>>> import numpy as np
>>> import numpy.linalg as la
>>> np.set_printoptions(precision=3, suppress=True, linewidth=120)
>>> J = np.load("x.npy")
>>> J
array([[ 0,  1,  1, -1,  2,  4,  1, -1,  4],
       [ 1, -4,  2, -4,  0,  0, -1,  4,  1],
       [ 1,  2,  0, -2,  2, -3,  2, -1, -2],
       [-1, -4, -2,  0,  4, -1,  0, -2,  1],
       [ 2,  0,  2,  4,  0,  1,  0, -3,  0],
       [ 4,  0, -3, -1,  1,  4,  0,  1,  0],
       [ 1, -1,  2,  0,  0,  0, -4, -1,  0],
       [-1,  4, -1, -2, -3,  1, -1,  0, -1],
       [ 4,  1, -2,  1,  0,  0,  0, -1,  4]])
>>> np.all(la.eigvalsh(J) > 0)
np.False_
>>> round(la.norm(J, "nuc"), 3)
np.float64(50.837)
>>> round(float(la.norm(J[6] - J[3])), 3)
8.0
>>> np.round(la.norm(J) ** 2 / la.norm(J, 2) ** 2, 3)
np.float64(4.242)
>>> x = np.array([5, 9, 5, 4, 2, 3, 5, 6, 6])
>>> rhs = J @ x
>>> rhs
array([ 49, -12,   2, -52,  21,  21, -20,   4,  41])
>>> la.solve(J, 4 * rhs)
array([20., 36., 20., 16.,  8., 12., 20., 24., 24.])
>>> la.solve(J, rhs)
array([5., 9., 5., 4., 2., 3., 5., 6., 6.])
>>> la.solve(J, rhs + J[:, 0])
array([6., 9., 5., 4., 2., 3., 5., 6., 6.])
>>> np.round(la.solve(J, J[:, 5]), 3) + 0
array([0., 0., 0., 0., 0., 1., 0., 0., 0.])
>>> arr = np.loadtxt("data.csv", delimiter=",")
>>> arr
array([[ 2.03 , -0.537, -0.322, -0.539, -1.838, -0.906],
       [-1.116,  0.864, -0.161,  0.989, -0.572, -2.383],
       [-1.218, -0.993,  1.842, -1.569, -0.724, -0.392],
       [-0.203,  0.633,  1.158,  1.583, -1.725,  1.317],
       [ 1.421,  0.137,  2.011,  0.746,  1.334, -0.763],
       [-0.304, -2.561, -0.308,  1.486,  0.118, -0.177]])
>>> q, r_ = la.qr(arr)
>>> round(abs(r_[0, 0]), 3), round(float(la.norm(arr[:, 0])), 3)
(np.float64(3.0), 3.0)
>>> q @ r_
array([[ 2.03 , -0.537, -0.322, -0.539, -1.838, -0.906],
       [-1.116,  0.864, -0.161,  0.989, -0.572, -2.383],
       [-1.218, -0.993,  1.842, -1.569, -0.724, -0.392],
       [-0.203,  0.633,  1.158,  1.583, -1.725,  1.317],
       [ 1.421,  0.137,  2.011,  0.746,  1.334, -0.763],
       [-0.304, -2.561, -0.308,  1.486,  0.118, -0.177]])
>>> np.trace(q @ q.T)
np.float64(6.0)
>>> np.round(q.T @ q, 3) + 0
array([[1., 0., 0., 0., 0., 0.],
       [0., 1., 0., 0., 0., 0.],
       [0., 0., 1., 0., 0., 0.],
       [0., 0., 0., 1., 0., 0.],
       [0., 0., 0., 0., 1., 0.],
       [0., 0., 0., 0., 0., 1.]])
>>> np.abs(np.diag(r_))
array([3., 3., 3., 3., 3., 3.])
